>>> import numpy as np
>>> import numpy.linalg as la
>>> np.set_printoptions(precision=1, suppress=True, linewidth=100)
>>> arr = np.load("sample18.npy")
>>> arr
array([[35. , 23.9, 32.1],
       [58.9, 39.9, 51.8],
       [71.9, 52.1, 77. ],
       [23.8, 15.7, 20.1],
       [59.1, 44. , 69. ],
       [11.1,  8.1, 11.7]])
>>> vec = np.array([-1, -1, -3])
>>> target = arr @ vec
>>> np.round(la.pinv(arr) @ arr, 1) + 0
array([[1., 0., 0.],
       [0., 1., 0.],
       [0., 0., 1.]])
>>> rng = np.random.default_rng(199220)
>>> target = target + 0.3 * rng.normal(size=6)
>>> target
array([-154.9, -253.8, -355.5, -100.4, -309.6,  -53.9])
>>> coef, *_ = la.lstsq(arr, target)
>>> round(float(la.norm(target - arr @ coef)), 1)
1.1
>>> coef.round()
array([-1., -1., -3.])
>>> coef
array([-1.2, -0.6, -3.1])
>>> np.round(arr.T @ (target - arr @ coef), 1) + 0
array([0., 0., 0.])
>>> [round(float(la.norm(la.solve(arr.T @ arr + lam * np.eye(3), arr.T @ target))), 2) for lam in (0, 1, 10, 100)]
[3.36, 3.3, 3.25, 3.06]
>>> la.matrix_rank(arr, rtol=0.1)
np.int64(1)
>>> np.abs(la.svd(arr)[2][-1])
array([0.4, 0.9, 0.2])
>>> np.argsort(-la.norm(arr, axis=0).round(6), kind="stable")[:3]
array([2, 0, 1])
>>> A2 = np.array([[1, 3], [1, -3], [3, -1]])
>>> la.matrix_rank(arr @ A2)
np.int64(2)
>>> np.einsum("ij,ij->i", arr, arr)
array([ 2826.6,  7744.5, 13813. ,  1216.9, 10189.8,   325.7])
>>> arr @ A2
array([[155.2,   1.2],
       [254.2,   5.2],
       [355. , -17.6],
       [ 99.8,   4.2],
       [310.1, -23.7],
       [ 54.3,  -2.7]])
>>> np.vstack([arr, A2.T]).shape
(8, 3)
>>> J = np.array([[-3.0, -3.0, 0.0, 0.0, 0.0, 0.0],
...     [-3.0, 1.0, -3.0, 0.0, 0.0, 0.0],
...     [0.0, -3.0, -1.0, -3.0, 0.0, 0.0],
...     [0.0, 0.0, -3.0, 2.0, -3.0, 0.0],
...     [0.0, 0.0, 0.0, -3.0, 0.0, -3.0],
...     [0.0, 0.0, 0.0, 0.0, -3.0, -2.0]])
>>> ev, vecs = la.eigvalsh(J)
Traceback (most recent call last):
  File "<python-input-26>", line 1, in <module>
    ev, vecs = la.eigvalsh(J)
    ^^^^^^^^
ValueError: too many values to unpack (expected 2)
>>> ev, vecs = la.eigh(J)
>>> np.round(vecs.T @ J @ vecs, 1) + 0
array([[-5.6,  0. ,  0. ,  0. ,  0. ,  0. ],
       [ 0. , -4.7,  0. ,  0. ,  0. ,  0. ],
       [ 0. ,  0. , -2.8,  0. ,  0. ,  0. ],
       [ 0. ,  0. ,  0. ,  0.6,  0. ,  0. ],
       [ 0. ,  0. ,  0. ,  0. ,  3.6,  0. ],
       [ 0. ,  0. ,  0. ,  0. ,  0. ,  5.9]])
>>> np.round(vecs @ np.diag(ev) @ vecs.T, 1) + 0
array([[-3., -3.,  0.,  0.,  0.,  0.],
       [-3.,  1., -3.,  0.,  0.,  0.],
       [ 0., -3., -1., -3.,  0.,  0.],
       [ 0.,  0., -3.,  2., -3.,  0.],
       [ 0.,  0.,  0., -3.,  0., -3.],
       [ 0.,  0.,  0.,  0., -3., -2.]])
>>> np.round(vecs.T @ vecs, 1) + 0
array([[1., 0., 0., 0., 0., 0.],
       [0., 1., 0., 0., 0., 0.],
       [0., 0., 1., 0., 0., 0.],
       [0., 0., 0., 1., 0., 0.],
       [0., 0., 0., 0., 1., 0.],
       [0., 0., 0., 0., 0., 1.]])
